$ python3 -q
>>> import numpy as np
>>> np.set_printoptions(precision=2, suppress=True, linewidth=160)
>>> F = np.loadtxt("layer7.csv", delimiter=",")
>>> F
array([[ -3.,  -3.,  -3.,  -3.,  -3.,  -3.,  -3.,  -3.,  -3.,  -3.],
       [ -3.,  -6.,  -6.,  -6.,  -6.,  -6.,  -6.,  -6.,  -6.,  -6.],
       [ -3.,  -6.,  -9.,  -9.,  -9.,  -9.,  -9.,  -9.,  -9.,  -9.],
       [ -3.,  -6.,  -9., -12., -12., -12., -12., -12., -12., -12.],
       [ -3.,  -6.,  -9., -12., -15., -15., -15., -15., -15., -15.],
       [ -3.,  -6.,  -9., -12., -15., -18., -18., -18., -18., -18.],
       [ -3.,  -6.,  -9., -12., -15., -18., -21., -21., -21., -21.],
       [ -3.,  -6.,  -9., -12., -15., -18., -21., -24., -24., -24.],
       [ -3.,  -6.,  -9., -12., -15., -18., -21., -24., -27., -27.],
       [ -3.,  -6.,  -9., -12., -15., -18., -21., -24., -27., -30.]])
>>> ev, vecs = np.linalg.eigh(F)
>>> ev
array([-134.3 ,  -15.15,   -5.62,   -3.  ,   -1.93,   -1.4 ,   -1.1 ,   -0.92,   -0.82,   -0.77])
>>> round(ev.sum(), 2), np.trace(F)
(np.float64(-165.0), np.float64(-165.0))
>>> np.linalg.eigvalsh(F @ F)
array([    0.59,     0.67,     0.85,     1.21,     1.95,     3.72,     9.  ,    31.57,   229.42, 18036.01])
>>> np.linalg.svd(F, compute_uv=False)
array([134.3 ,  15.15,   5.62,   3.  ,   1.93,   1.4 ,   1.1 ,   0.92,   0.82,   0.77])
>>> np.unique(ev.round(6) + 0, return_counts=True)[1]
array([1, 1, 1, 1, 1, 1, 1, 1, 1, 1])
>>> w1 = np.array([[6, 2, 9, 9, 7, 3],
...     [2, 0, 1, 2, 6, 3],
...     [3, 4, 3, 5, 1, 0],
...     [5, 7, 1, 5, 3, 4],
...     [8, 3, 2, 5, 6, 4],
...     [8, 4, 1, 4, 9, 3],
...     [9, 7, 9, 6, 3, 8],
...     [1, 1, 9, 5, 1, 0],
...     [1, 2, 4, 5, 7, 7],
...     [8, 4, 3, 2, 9, 7]])
>>> c = np.array([3, 2, 4, 3, 7, 6])
>>> act = np.maximum(F @ w1 + c, 0)
>>> np.linalg.matrix_rank(act)
np.int64(0)
>>> (act > 0).mean(axis=0)
array([0., 0., 0., 0., 0., 0.])
>>> Z = np.array([[-6, 8], [-6, -4], [-1, 4], [-8, -6], [-7, 1], [-7, -3]])
>>> w1 @ Z
array([[-199,   20],
       [ -92,    5],
       [ -92,   -9],
       [-162,  -23],
       [-178,   24],
       [-189,   28],
       [-230,   23],
       [ -68,   11],
       [-160,  -28],
       [-203,   36]])
>>> mat = np.loadtxt("m.csv", delimiter=",")
>>> mat
array([[-3.01, -1.01, -2.9 ,  5.01,  8.96],
       [ 2.  ,  0.  , -0.42, -6.72, -4.31],
       [-2.59,  0.67, -0.2 , -0.94, -0.92],
       [-2.25,  5.13, -5.28, -4.56, -5.67],
       [-2.9 , -0.26,  1.38, -1.37,  3.51],
       [ 3.15, -0.8 ,  1.9 , -2.9 ,  1.77],
       [ 1.  , -1.44,  1.25, -0.56,  3.18],
       [-1.03,  0.42,  0.79, -3.28,  0.  ],
       [-1.58,  2.23,  3.14,  0.15,  1.14],
       [-1.99,  5.02, -3.53, -6.23, -2.85],
       [-0.59, -2.33,  0.05, 10.48,  4.19],
       [ 1.99,  6.8 , -0.75, -9.68, -9.21],
       [-3.87, -3.34, -1.45,  2.79,  3.98],
       [-0.3 ,  0.91, -4.09,  0.35,  5.16],
       [-1.9 , -2.66, -0.48,  7.04,  5.96],
       [-1.17, -4.04,  1.25,  2.31,  0.73],
       [ 4.44, -3.18,  2.07,  0.55, -3.53],
       [ 2.65, -4.67, -1.35,  2.67, -1.38],
       [ 0.46,  1.33, -1.34,  1.92, -1.16],
       [-0.46, -2.04,  5.21,  3.04,  1.42]])
>>> A2 = np.c_[mat[:, :4] @ np.array([[-3, -3, -2, 1], [2, 2, -3, 0], [-1, 2, 1, 2], [-2, -1, 0, 3]]), np.array([-2, -1, -1, 1, -1, 2, 2, -1, 1, -1, 0, -1, 0, -2, -1, 1, 2, -2, -2, -2])]
>>> A2
array([[ -0.11,  -3.8 ,   6.15,   6.22,  -2.  ],
       [  7.86,  -0.12,  -4.42, -19.  ,  -1.  ],
       [ 11.19,   9.65,   2.97,  -5.81,  -1.  ],
       [ 31.41,  11.01, -16.17, -26.49,   1.  ],
       [  9.54,  12.31,   7.96,  -4.25,  -1.  ],
       [ -7.15,  -4.35,  -2.  ,  -1.75,   2.  ],
       [ -6.01,  -2.82,   3.57,   1.82,   2.  ],
       [  9.7 ,   8.79,   1.59,  -9.29,  -1.  ],
       [  5.76,  15.33,  -0.39,   5.15,   1.  ],
       [ 32.  ,  15.18, -14.61, -27.74,  -1.  ],
       [-23.9 , -13.27,   8.22,  30.95,   0.  ],
       [ 27.74,  15.81, -25.13, -28.55,  -1.  ],
       [  0.8 ,  -0.76,  16.31,   1.6 ,   0.  ],
       [  6.11,  -5.81,  -6.22,  -7.43,  -2.  ],
       [-13.22,  -7.62,  11.3 ,  18.26,  -1.  ],
       [-10.44,  -4.38,  15.71,   8.26,   1.  ],
       [-22.85, -16.09,   2.73,  10.23,   2.  ],
       [-21.28, -22.66,   7.36,   7.96,  -2.  ],
       [ -1.22,  -3.32,  -6.25,   3.54,  -2.  ],
       [-13.99,   4.68,  12.25,  19.08,  -2.  ]])
>>> np.linalg.norm(np.linalg.qr(mat)[0].T @ A2, axis=0) ** 2 / ((A2 ** 2).sum(axis=0) + 1e-12)
array([1.  , 1.  , 1.  , 1.  , 0.15])
>>> np.round(np.linalg.norm(A2 - mat @ np.linalg.lstsq(mat, A2)[0], axis=0), 2) + 0
array([0.  , 0.  , 0.  , 0.  , 5.97])
>>> J = np.array([[1.41, -2.31, 1.02],
...     [1.06, -1.69, 1.42],
...     [1.39, -1.52, 1.24],
...     [1.15, -2.3, 1.56],
...     [-2.29, -2.06, 1.47],
...     [-1.85, -1.55, 0.68],
...     [-1.83, -1.92, 0.93],
...     [-2.04, -2.02, 0.79],
...     [-2.11, -0.14, -2.1],
...     [-2.0, 0.46, -2.03],
...     [-2.11, -0.16, -1.79],
...     [-2.13, -0.07, -1.93]])
>>> Q, r_ = np.linalg.qr(J)
>>> Q.shape, r_.shape
((12, 3), (3, 3))
>>> np.allclose(r_.T @ r_, J.T @ J)
True
>>> np.round(np.trace(Q @ Q.T), 2)
np.float64(3.0)
>>> Q @ r_
array([[ 1.41, -2.31,  1.02],
       [ 1.06, -1.69,  1.42],
       [ 1.39, -1.52,  1.24],
       [ 1.15, -2.3 ,  1.56],
       [-2.29, -2.06,  1.47],
       [-1.85, -1.55,  0.68],
       [-1.83, -1.92,  0.93],
       [-2.04, -2.02,  0.79],
       [-2.11, -0.14, -2.1 ],
       [-2.  ,  0.46, -2.03],
       [-2.11, -0.16, -1.79],
       [-2.13, -0.07, -1.93]])
>>> np.abs(np.diag(r_))
array([6.32, 5.46, 2.79])
>>> z = J[:, 2] > np.median(J[:, 2])
>>> r0 = J[z].mean(axis=0) - J[~z].mean(axis=0)
>>> np.round((((J - J.mean(axis=0)) @ r0 > 0) == z).mean(), 2)
np.float64(0.92)
>>> r0
array([ 2.19, -1.39,  2.34])
>>> np.argsort(-np.abs(r0).round(6), kind="stable")
array([2, 0, 1])
>>> rng = np.random.default_rng(24)
>>> z = rng.permutation(10)
>>> z
array([4, 0, 5, 6, 3, 2, 1, 9, 7, 8])
>>> A2 = F[z][:, z]
>>> A2
array([[-15.,  -3., -15., -15., -12.,  -9.,  -6., -15., -15., -15.],
       [ -3.,  -3.,  -3.,  -3.,  -3.,  -3.,  -3.,  -3.,  -3.,  -3.],
       [-15.,  -3., -18., -18., -12.,  -9.,  -6., -18., -18., -18.],
       [-15.,  -3., -18., -21., -12.,  -9.,  -6., -21., -21., -21.],
       [-12.,  -3., -12., -12., -12.,  -9.,  -6., -12., -12., -12.],
       [ -9.,  -3.,  -9.,  -9.,  -9.,  -9.,  -6.,  -9.,  -9.,  -9.],
       [ -6.,  -3.,  -6.,  -6.,  -6.,  -6.,  -6.,  -6.,  -6.,  -6.],
       [-15.,  -3., -18., -21., -12.,  -9.,  -6., -30., -24., -27.],
       [-15.,  -3., -18., -21., -12.,  -9.,  -6., -24., -24., -24.],
       [-15.,  -3., -18., -21., -12.,  -9.,  -6., -27., -24., -27.]])
>>> np.diag(A2)
array([-15.,  -3., -18., -21., -12.,  -9.,  -6., -30., -24., -27.])
>>> np.sort(np.abs(np.linalg.eigvals(A2)))
array([  0.77,   0.82,   0.92,   1.1 ,   1.4 ,   1.93,   3.  ,   5.62,  15.15, 134.3 ])
>>> np.trace(A2)
np.float64(-165.0)
>>> np.round(np.linalg.det(A2), 2), round(np.linalg.det(F[z]), 2)
(np.float64(59049.0), np.float64(-59049.0))
>>> Xc = (J - J.mean(axis=0)) / J.std(axis=0)
>>> np.argwhere(np.abs(Xc) > 2)
array([], shape=(0, 2), dtype=int64)
>>> Xc.std(axis=0)
array([1., 1., 1.])
>>> c = np.linalg.lstsq(np.delete(Xc, 0, axis=1), Xc[:, 0])[0]
>>> c
array([0.47, 1.03])
>>> round(float(1 - np.var(Xc[:, 0] - np.delete(Xc, 0, axis=1) @ c)), 2)
0.35
>>> X = np.loadtxt("run1.csv", delimiter=",")
>>> X
array([[  0.,   0.,   2.,  -1.,   3.,  -2.,  -1.,   2.,   2.],
       [  0.,  -3.,   0.,  -4.,   5.,  -2.,   0.,   2.,  -1.],
       [ -3.,  -3.,   0.,  -2.,   6.,  -4.,   1.,   3.,  -1.],
       [ -2.,  -4.,  -3.,   0.,   6.,  -1.,  -2.,   3.,  -3.],
       [  0.,  -2.,  -5.,  -3.,   8.,  -4.,  -4.,   3.,  -1.],
       [ -3.,  -4.,  -6.,   0.,   5.,  -2.,  -2.,   4.,  -2.],
       [ -1.,  -7.,  -7.,   1.,   2.,  -5.,  -2.,   1.,  -3.],
       [ -2.,  -8.,  -4.,  -2.,   4.,  -8.,  -1.,  -1.,  -4.],
       [ -2.,  -9.,  -2.,  -1.,   4.,  -6.,   1.,   2.,  -7.],
       [ -2., -12.,   0.,  -4.,   3.,  -4.,   0.,   1.,  -5.]])
>>> A2 = np.c_[X[:, :7] @ np.array([[-1, -1, 1, 3, 2, 0, 0],
...     [-2, 3, -3, 2, -3, 2, 3],
...     [3, -1, 3, 1, 0, -3, 2],
...     [-3, -1, 0, 2, 0, 3, -2],
...     [2, -3, 3, 2, 3, 0, 1],
...     [3, -2, 0, -1, -2, 2, 1],
...     [3, -3, -2, 2, 1, -2, -3]]), np.array([1, 4, 5, 5, 3, -3, 1, -2, -4, 2])]
>>> A2
array([[  6.,  -3.,  17.,   6.,  12., -11.,  10.,   1.],
       [ 22., -16.,  24.,  -2.,  28., -22.,   2.,   4.],
       [ 18., -17.,  22.,  -1.,  30., -22.,  -6.,   5.],
       [  4., -17.,  23.,  -8.,  26.,   3.,  -7.,   5.],
       [-10.,  -2.,  23.,  -3.,  34.,   2.,   6.,   3.],
       [ -9.,  -8.,  10., -15.,  23.,  10., -15.,  -3.],
       [-26.,  -4.,   9., -17.,  33.,   4., -34.,   1.],
       [ -7.,  -9.,  24., -16.,  47., -24., -29.,  -2.],
       [ 10., -25.,  29., -12.,  48., -29., -34.,  -4.],
       [ 32., -31.,  43., -28.,  49., -44., -29.,   2.]])
>>> np.linalg.norm(np.linalg.qr(X)[0].T @ A2, axis=0) ** 2 / ((A2 ** 2).sum(axis=0) + 1e-12)
array([1.  , 1.  , 1.  , 1.  , 1.  , 1.  , 1.  , 0.86])
>>> np.round(np.linalg.lstsq(X, A2[:, 0])[0], 2) + 0
array([-1., -2.,  3., -3.,  2.,  3.,  3.,  0.,  0.])
>>> np.linalg.matrix_rank(A2)
np.int64(8)
>>> vec = np.array([1, 1, -3, 0, -2, -3, -3, 3, 3])
>>> X * vec
array([[  0.,   0.,  -6.,  -0.,  -6.,   6.,   3.,   6.,   6.],
       [  0.,  -3.,  -0.,  -0., -10.,   6.,  -0.,   6.,  -3.],
       [ -3.,  -3.,  -0.,  -0., -12.,  12.,  -3.,   9.,  -3.],
       [ -2.,  -4.,   9.,   0., -12.,   3.,   6.,   9.,  -9.],
       [  0.,  -2.,  15.,  -0., -16.,  12.,  12.,   9.,  -3.],
       [ -3.,  -4.,  18.,   0., -10.,   6.,   6.,  12.,  -6.],
       [ -1.,  -7.,  21.,   0.,  -4.,  15.,   6.,   3.,  -9.],
       [ -2.,  -8.,  12.,  -0.,  -8.,  24.,   3.,  -3., -12.],
       [ -2.,  -9.,   6.,  -0.,  -8.,  18.,  -3.,   6., -21.],
       [ -2., -12.,  -0.,  -0.,  -6.,  12.,  -0.,   3., -15.]])
>>> X @ (2 * vec)
array([ 18.,  -8.,  -6.,   0.,  54.,  38.,  48.,  12., -26., -40.])
>>> np.trace(F)
np.float64(-165.0)
>>> np.allclose(F @ F.T, F.T @ F)
True
>>> np.round(np.abs(np.linalg.eigvals(F)).max(), 2)
np.float64(134.3)
>>> data = np.array([[-3, -1, -1, -3, -3],
...     [2, -3, 2, -1, -2],
...     [-3, -1, 1, 3, -2],
...     [-3, -2, 2, 0, 3]])
>>> data[:, 3] = 3 * data[:, 1]
>>> data
array([[-3, -1, -1, -3, -3],
       [ 2, -3,  2, -9, -2],
       [-3, -1,  1, -3, -2],
       [-3, -2,  2, -6,  3]])
>>> def softmax(z):
...     e = np.exp(z - z.max(axis=-1, keepdims=True))
...     return e / e.sum(axis=-1, keepdims=True)
... 
>>> np.round(softmax(data[1]), 2) + 0
array([0.49, 0.  , 0.49, 0.  , 0.01])
>>> np.round(softmax(data[1] + 2), 2) + 0
array([0.49, 0.  , 0.49, 0.  , 0.01])
>>> softmax(data).sum(axis=1)
array([1., 1., 1., 1.])
>>> att = data @ data.T / np.sqrt(5)
>>> softmax(att)[1] @ data
array([ 2., -3.,  2., -9., -2.])
>>> softmax(att).round(6).argmax(axis=1)
array([0, 1, 1, 3])
>>> A2 = data / np.sqrt((data ** 2).mean(axis=1, keepdims=True))
>>> np.linalg.matrix_rank(A2) == np.linalg.matrix_rank(data)
np.True_
>>> np.linalg.norm(A2, axis=1)
array([2.24, 2.24, 2.24, 2.24])
>>> np.linalg.matrix_rank(data - data.mean(axis=1, keepdims=True))
np.int64(4)
>>> data - data.mean(axis=1, keepdims=True)
array([[-0.8,  1.2,  1.2, -0.8, -0.8],
       [ 4. , -1. ,  4. , -7. ,  0. ],
       [-1.4,  0.6,  2.6, -1.4, -0.4],
       [-1.8, -0.8,  3.2, -4.8,  4.2]])
>>> A2 = data / np.linalg.norm(data, axis=1, keepdims=True)
>>> G = A2 @ A2.T
>>> np.linalg.norm(A2, axis=1)
array([1., 1., 1., 1.])
>>> G[1]
array([0.51, 1.  , 0.61, 0.65])
>>> G
array([[1.  , 0.51, 0.91, 0.42],
       [0.51, 1.  , 0.61, 0.65],
       [0.91, 0.61, 1.  , 0.65],
       [0.42, 0.65, 0.65, 1.  ]])
>>> (G - 2 * np.eye(4)).round(6).argmax(axis=1)
array([2, 3, 0, 1])
>>> A2 = G + rng.integers(-2, 3, (4, 3)) @ rng.integers(-2, 3, (3, 4))
>>> A2
array([[ 7.  , -0.49, -4.09,  1.42],
       [ 1.51, -3.  , -2.39,  0.65],
       [ 0.91,  2.61, -1.  , -4.35],
       [ 0.42, -0.35, -2.35, -3.  ]])
>>> np.linalg.matrix_rank(A2 - G, tol=1e-8)
np.int64(3)
>>> np.abs(A2 - G).sum(axis=1)
array([13.,  8.,  9.,  8.])
>>> np.round(np.linalg.svd(A2 - G, compute_uv=False), 2) + 0
array([9.08, 6.99, 4.09, 0.  ])
>>> W0 = np.load("case0.npy")
>>> W0
array([[-5,  0,  0,  0,  0,  0,  0],
       [ 4, -1,  0,  0,  0,  0,  0],
       [ 5, -3,  0,  0,  0,  0,  0],
       [ 1,  2, -2,  2,  0,  0,  0],
       [-4,  1,  2,  4, -3,  0,  0],
       [-1,  4,  2,  1, -2, -5,  0],
       [ 5,  4,  5,  0,  2,  5, -5]])
>>> np.prod(np.diag(W0)), round(np.linalg.det(W0), 2)
(np.int64(0), np.float64(-0.0))
>>> np.linalg.matrix_rank(W0 - W0[0, 0] * np.eye(7))
np.int64(6)
>>> np.sort(np.linalg.eigvals(W0))
array([-5., -5., -5., -3., -1.,  0.,  2.])
